$ ipython --no-banner

In [1]: import numpy as np

In [2]: import numpy.linalg as la

In [3]: np.set_printoptions(precision=3, suppress=True, linewidth=120, floatmode="fixed")

In [4]: def rnd(a):
   ...:     return np.round(a, 3) + 0
   ...: 

In [5]: K = np.loadtxt("a.csv", delimiter=",")

In [6]: print(K)
[[1.000 0.000 2.000 2.000]
 [3.000 2.000 4.000 4.000]]

In [7]: # columns 2 and 3 are equal

In [8]: def softmax(z):
   ...:     e = np.exp(z - z.max(axis=-1, keepdims=True))
   ...:     return e / e.sum(axis=-1, keepdims=True)
   ...: 

In [9]: print(rnd(softmax(K[0])))
[0.147 0.054 0.399 0.399]

In [10]: print(rnd(softmax(K[0] + -3)))
[0.147 0.054 0.399 0.399]

In [11]: print(rnd(softmax(10 * K[0])))
[0.000 0.000 0.500 0.500]

In [12]: att = K @ K.T / np.sqrt(4)

In [13]: print(softmax(att).round(6).argmax(axis=1))
[1 1]

In [14]: print(rnd(softmax(att + np.triu(np.full(att.shape, -np.inf), 1))))
[[1.000 0.000]
 [0.000 1.000]]

In [15]: print(rnd(softmax(att)[0] @ K))
[2.987 1.987 3.987 3.987]

In [16]: print(rnd(softmax(att)))
[[0.007 0.993]
 [0.000 1.000]]

In [17]: T = np.stack([K, -1 * K, K[::-1]])

In [18]: print(T.sum(axis=0))
[[3.000 2.000 4.000 4.000]
 [1.000 0.000 2.000 2.000]]

In [19]: x0 = np.array([5, 0, 2, 2])

In [20]: print(np.einsum("ij,j->i", K, x0))
[13.000 31.000]

In [21]: print(K @ np.ones(4))
[ 5.000 13.000]

In [22]: print(K @ x0)
[13.000 31.000]

In [23]: print(la.norm(K @ x0) <= la.norm(K, 2) * la.norm(x0) + 1e-9)
True

In [24]: print((K * x0).sum(axis=1))
[13.000 31.000]

In [25]: out = np.array([[-2, -2, -1], [-1, 1, -1]])

In [26]: C = np.kron(out, K)

In [27]: print(la.matrix_rank(C))
4

In [28]: print(C)
[[-2.000 -0.000 -4.000 -4.000 -2.000 -0.000 -4.000 -4.000 -1.000 -0.000 -2.000 -2.000]
 [-6.000 -4.000 -8.000 -8.000 -6.000 -4.000 -8.000 -8.000 -3.000 -2.000 -4.000 -4.000]
 [-1.000 -0.000 -2.000 -2.000  1.000  0.000  2.000  2.000 -1.000 -0.000 -2.000 -2.000]
 [-3.000 -2.000 -4.000 -4.000  3.000  2.000  4.000  4.000 -3.000 -2.000 -4.000 -4.000]]

In [29]: print(rnd(la.norm(C, axis=0)))
[ 7.071  4.472 10.000 10.000  7.071  4.472 10.000 10.000  4.472  2.828  6.325  6.325]

In [30]: print(rnd(la.norm(C, "nuc")))
38.642

In [31]: print(rnd(la.norm(C, 2)))
22.072

In [32]: print(la.norm(C, axis=1).argmax())
1

In [33]: mat = np.load("arr.npy")

In [34]: print(mat)
[[ 2  3  4]
 [ 5  6  7]
 [ 8  9 10]
 [11 12 13]]

In [35]: print(mat[2] @ mat[1])
164

In [36]: print(rnd(la.norm(mat[2], 1)), rnd(la.norm(mat[2], np.inf)))
27.0 10.0

In [37]: print(rnd(la.norm(mat, axis=1)))
[ 5.385 10.488 15.652 20.833]

In [38]: print(rnd(la.norm(mat, 1)), rnd(la.norm(mat, np.inf)))
34.0 36.0

In [39]: C2 = K.T @ K

In [40]: print(C2)
[[10.000  6.000 14.000 14.000]
 [ 6.000  4.000  8.000  8.000]
 [14.000  8.000 20.000 20.000]
 [14.000  8.000 20.000 20.000]]

In [41]: print(np.diag(C2))
[10.000  4.000 20.000 20.000]

In [42]: print(rnd(la.eigvalsh(C2)[::-1]))
[53.173  0.827  0.000  0.000]

In [43]: print((K @ K.T).shape)
(2, 2)

In [44]: print(la.matrix_rank(C2))
2

In [45]: Uu, sig, VT = la.svd(mat)

In [46]: print(rnd(sig))
[28.578  1.150  0.000]

In [47]: out = Uu[:, :2] @ np.diag(sig[:2]) @ VT[:2]

In [48]: print(la.matrix_rank(mat, rtol=0.05))
1

In [49]: print(rnd(np.abs(mat - out).max()))
0.0

In [50]: print(la.matrix_rank(out))
2

In [51]: print(rnd(out))
[[ 2.000  3.000  4.000]
 [ 5.000  6.000  7.000]
 [ 8.000  9.000 10.000]
 [11.000 12.000 13.000]]

In [52]: print(rnd(la.norm(mat - out) / la.norm(mat)))
0.0

In [53]: F = np.load("block3.npy")

In [54]: print(F)
[[2.000 1.000 0.000]
 [0.000 2.000 1.000]
 [0.000 0.000 2.000]]

In [55]: x0 = np.array([4, -5, 3])

In [56]: target = F @ x0

In [57]: print(target)
[ 3.000 -7.000  6.000]

In [58]: print(rnd(la.solve(F, 3 * target)))
[ 12.000 -15.000   9.000]

In [59]: print(rnd(la.solve(F, target)))
[ 4.000 -5.000  3.000]

In [60]: print(F.sum(axis=1))
[3.000 3.000 2.000]

In [61]: F[:, 3]
Traceback (most recent call last):
  Cell In[61], line 1
    F[:, 3]
IndexError: index 3 is out of bounds for axis 1 with size 3


In [62]: print(F.shape)
(3, 3)

In [63]: print(np.diff(F, axis=0))
[[-2.000  1.000  1.000]
 [ 0.000 -2.000  1.000]]

In [64]: print(rnd(la.svd(F, compute_uv=False)))
[2.762 2.125 1.363]

In [65]: w, V = la.eig(F)

In [66]: print(rnd(np.sort(la.eigvals(F @ F))))
[4.000 4.000 4.000]

In [67]: print(rnd(np.sort(la.eigvals(la.inv(F)))))
[0.500 0.500 0.500]

In [68]: print(rnd(np.sort(la.eigvals(F.T))))
[2.000 2.000 2.000]

In [69]: data = np.load("mat.npy")

In [70]: print(data)
[[0 0 1 0]
 [1 0 0 0]
 [0 0 0 1]
 [0 1 0 0]]

In [71]: # rows sum to 1

In [72]: x0 = np.array([-5, -3, -1, -4])

In [73]: print([p for p in range(1, 25) if np.allclose(la.matrix_power(data, p), np.eye(4))])
[4, 8, 12, 16, 20, 24]

In [74]: print(data.T @ (data @ x0))
[-5 -3 -1 -4]

In [75]: print(rnd(np.abs(la.eigvals(data))))
[1.000 1.000 1.000 1.000]

In [76]: print(rnd(la.norm(x0)), rnd(la.norm(data @ x0)))
7.141 7.141
